$ ipython --no-banner

In [1]: import numpy as np

In [2]: import numpy.linalg as la

In [3]: np.set_printoptions(precision=1, suppress=True, linewidth=100)

In [4]: tidy = lambda a: np.round(a, 1) + 0

In [5]: J = np.loadtxt("layer9.csv", delimiter=",")

In [6]: J
Out[6]: 
array([[-5. , -0.6,  0.7,  3.5],
       [-4.8, -0.9,  1.1,  3. ],
       [-4.9, -1. ,  0.4,  3. ],
       [-5. , -1.1,  1. ,  3. ],
       [-5. , -0.7,  1.4,  3.1],
       [-4.7, -1. ,  1.4,  3. ],
       [-3.7,  3.6,  1.8,  3.7],
       [-3.1,  3.1,  0.5,  4.6],
       [-2.7,  3.7,  0.9,  4. ],
       [-2.5,  4. ,  1. ,  3.9],
       [-2.6,  3.9,  1.3,  3.5],
       [-3.4,  3.4,  0.7,  3.9],
       [-0.3,  5.6,  4.2,  3.4],
       [ 0. ,  4.1,  4.3,  4.1],
       [-0.7,  4.8,  4. ,  4.2],
       [ 0.1,  5. ,  3.6,  4.1],
       [-0.1,  5.1,  3.7,  4.6],
       [ 0.1,  5.3,  4. ,  4.5]])

In [7]: q, Rm = la.qr(J)

In [8]: tidy(np.abs(np.diag(Rm)))
Out[8]: array([14.1, 15. ,  5.1,  2.2])

In [9]: tidy(abs(Rm[0, 0])), tidy(la.norm(J[:, 0]))
Out[9]: (np.float64(14.1), np.float64(14.1))

In [10]: tidy(np.trace(q @ q.T))
Out[10]: np.float64(4.0)

In [11]: tidy(q.T @ q)
Out[11]: 
array([[1., 0., 0., 0.],
       [0., 1., 0., 0.],
       [0., 0., 1., 0.],
       [0., 0., 0., 1.]])

In [12]: z = J[:, 1] > np.median(J[:, 1])

In [13]: f = J[z].mean(axis=0) - J[~z].mean(axis=0)

In [14]: tidy((((J - J.mean(axis=0)) @ f > 0) == z).mean())
Out[14]: np.float64(0.9)

In [15]: np.argsort(-np.abs(f).round(6), kind="stable")
Out[15]: array([1, 0, 2, 3])

In [16]: tidy(f)
Out[16]: array([3.4, 4.1, 2. , 0.6])

In [17]: ((J - J.mean(axis=0)) @ f > 0).astype(int)
Out[17]: array([0, 0, 0, 0, 0, 0, 1, 0, 1, 1, 1, 0, 1, 1, 1, 1, 1, 1])

In [18]: left, sv, Vt = la.svd(J, full_matrices=False)

In [19]: tidy(left.T @ left)
Out[19]: 
array([[1., 0., 0., 0.],
       [0., 1., 0., 0.],
       [0., 0., 1., 0.],
       [0., 0., 0., 1.]])

In [20]: np.allclose(left * sv @ Vt, J)
Out[20]: True

In [21]: tidy(Vt @ Vt.T)
Out[21]: 
array([[1., 0., 0., 0.],
       [0., 1., 0., 0.],
       [0., 0., 1., 0.],
       [0., 0., 0., 1.]])

In [22]: np.abs(left[:, 0]).round(6).argmax()
Out[22]: np.int64(17)

In [23]: tidy(np.sqrt((sv ** 2).sum())), tidy(la.norm(J))
Out[23]: (np.float64(28.3), np.float64(28.3))

In [24]: blk = np.stack([J, 2 * J, J[::-1]])

In [25]: la.matrix_rank(blk)
Out[25]: array([4, 4, 4])

In [26]: la.matrix_rank(blk.reshape(3, -1))
Out[26]: np.int64(2)

In [27]: K = np.loadtxt("w.csv", delimiter=",")

In [28]: K
Out[28]: 
array([[-0.5, -0.4],
       [ 1. ,  0.8],
       [ 0. ,  0. ]])

In [29]: # rank 1

In [30]: B = np.array([[-1, -2, -1], [2, 1, 2]])

In [31]: cent = np.kron(B, K)

In [32]: la.matrix_rank(cent)
Out[32]: np.int64(2)

In [33]: cent.shape
Out[33]: (6, 6)

In [34]: A = np.load("test11.npy")

In [35]: A
Out[35]: 
array([[0, 0, 6, 3],
       [0, 0, 6, 9],
       [0, 0, 0, 8],
       [0, 0, 0, 0]])

In [36]: np.einsum("ii->", A)
Out[36]: np.int64(0)

In [37]: np.einsum("ij,ji->", A, A)
Out[37]: np.int64(0)

In [38]: np.kron(np.eye(2, dtype=int), A)
Out[38]: 
array([[0, 0, 6, 3, 0, 0, 0, 0],
       [0, 0, 6, 9, 0, 0, 0, 0],
       [0, 0, 0, 8, 0, 0, 0, 0],
       [0, 0, 0, 0, 0, 0, 0, 0],
       [0, 0, 0, 0, 0, 0, 6, 3],
       [0, 0, 0, 0, 0, 0, 6, 9],
       [0, 0, 0, 0, 0, 0, 0, 8],
       [0, 0, 0, 0, 0, 0, 0, 0]])

In [39]: tidy(la.eigvals(A))
Out[39]: array([0., 0., 0., 0.])

In [40]: np.abs(np.diag(la.qr(A)[1])) > 1e-9
Out[40]: array([False, False, False, False])

In [41]: try:
    ...:     la.inv(A)
    ...: except la.LinAlgError as e:
    ...:     print(e)
    ...: 
Singular matrix

In [42]: tidy(A @ la.pinv(A) @ A)
Out[42]: 
array([[0., 0., 6., 3.],
       [0., 0., 6., 9.],
       [0., 0., 0., 8.],
       [0., 0., 0., 0.]])

In [43]: np.allclose(A[:-1].T @ la.lstsq(A[:-1].T, A[-1])[0], A[-1])
Out[43]: True

In [44]: vec = np.array([1, 2, 1, 0])

In [45]: la.norm(A @ vec) <= la.norm(A, 2) * la.norm(vec) + 1e-9
Out[45]: np.True_

In [46]: A * vec
Out[46]: 
array([[0, 0, 6, 0],
       [0, 0, 6, 0],
       [0, 0, 0, 0],
       [0, 0, 0, 0]])

In [47]: (A @ vec).argmax()
Out[47]: np.int64(0)

In [48]: A @ np.ones(4)
Out[48]: array([ 9., 15.,  8.,  0.])

In [49]: np.sign((A @ vec).round(6))
Out[49]: array([1, 1, 0, 0])
